>>> import numpy as np
>>> from numpy import linalg as LA
>>> np.set_printoptions(precision=1, suppress=True, linewidth=120, legacy="1.25")
>>> def rnd(a):
...     return np.round(a, 1) + 0
... 
>>> arr = np.array([[0, 0, 0, 2, -2],
...     [0, 0, 2, -1, 1],
...     [0, -2, 0, -1, 3],
...     [-2, 1, 1, 0, 3],
...     [2, -1, -3, -3, 0]])
>>> arr
array([[ 0,  0,  0,  2, -2],
       [ 0,  0,  2, -1,  1],
       [ 0, -2,  0, -1,  3],
       [-2,  1,  1,  0,  3],
       [ 2, -1, -3, -3,  0]])
>>> rnd(arr @ LA.pinv(arr) @ arr)
array([[ 0.,  0.,  0.,  2., -2.],
       [ 0.,  0.,  2., -1.,  1.],
       [ 0., -2.,  0., -1.,  3.],
       [-2.,  1.,  1.,  0.,  3.],
       [ 2., -1., -3., -3.,  0.]])
>>> np.abs(np.diag(LA.qr(arr)[1])) > 1e-9
array([ True,  True,  True,  True, False])
>>> np.allclose(arr[:-1].T @ LA.lstsq(arr[:-1].T, arr[-1])[0], arr[-1])
True
>>> LA.lstsq(arr[:-1].T, arr[-1])[2]
4
>>> LA.matrix_rank(arr, rtol=0.1)
4
>>> LA.cond(arr) > 100
True
>>> np.argsort(-LA.norm(arr, axis=0).round(6), kind="stable")[:3]
array([4, 3, 2])
>>> rng = np.random.default_rng(38106)
>>> F = rng.normal(size=(19, 6)) + 3 * np.array([5, 7, 9, 7, 8, 0])
>>> rnd(F)
array([[14.1, 21.1, 26.5, 21.2, 23.6, -1.3],
       [15.2, 19.6, 26. , 22.9, 26.1,  1. ],
       [14.8, 20. , 27.4, 22.1, 24.2,  0. ],
       [17. , 21.9, 26.9, 20.8, 24.8,  1.1],
       [15.9, 21.8, 26.8, 20.8, 22.4,  0.9],
       [15.5, 22.4, 27. , 20.5, 24.4, -0.5],
       [13.7, 21.8, 28.9, 21.2, 24.1, -0.9],
       [15.7, 21.4, 26.9, 19.1, 24.2, -0.1],
       [14.4, 21.2, 29.1, 20.8, 23.5, -1.1],
       [14.2, 22.3, 26.4, 21.9, 23.4,  1. ],
       [15.4, 20.7, 26.5, 21.1, 21.6, -0.6],
       [14.9, 19.9, 26.8, 20.8, 24.3,  0.2],
       [15.8, 22.2, 26.5, 22. , 24.5, -0.6],
       [15. , 21.3, 26.9, 21.3, 25.7,  0.6],
       [16.4, 22.7, 27.5, 20.9, 26.7, -0.5],
       [15.6, 20.2, 26.4, 19.8, 21.6,  2.5],
       [15.9, 22.2, 27.2, 20.9, 23.7,  1. ],
       [15.8, 19.4, 27.3, 21. , 22.5, -0.5],
       [14.6, 21.2, 27.4, 20.1, 25.2, -0.6]])
>>> x0 = np.array([2, 1, 5, 5, -2, -3])
>>> target = F @ x0
>>> b, lr = np.zeros(6), 1 / LA.norm(F, 2) ** 2
>>> for i in range(150):
...     b -= lr * F.T @ (F @ b - target)
...     if i % 50 == 0: print(i, round(LA.norm(F @ b - target), 1))
... 
0 29.3
50 28.6
100 27.9
>>> rnd(LA.cond(F))
78.7
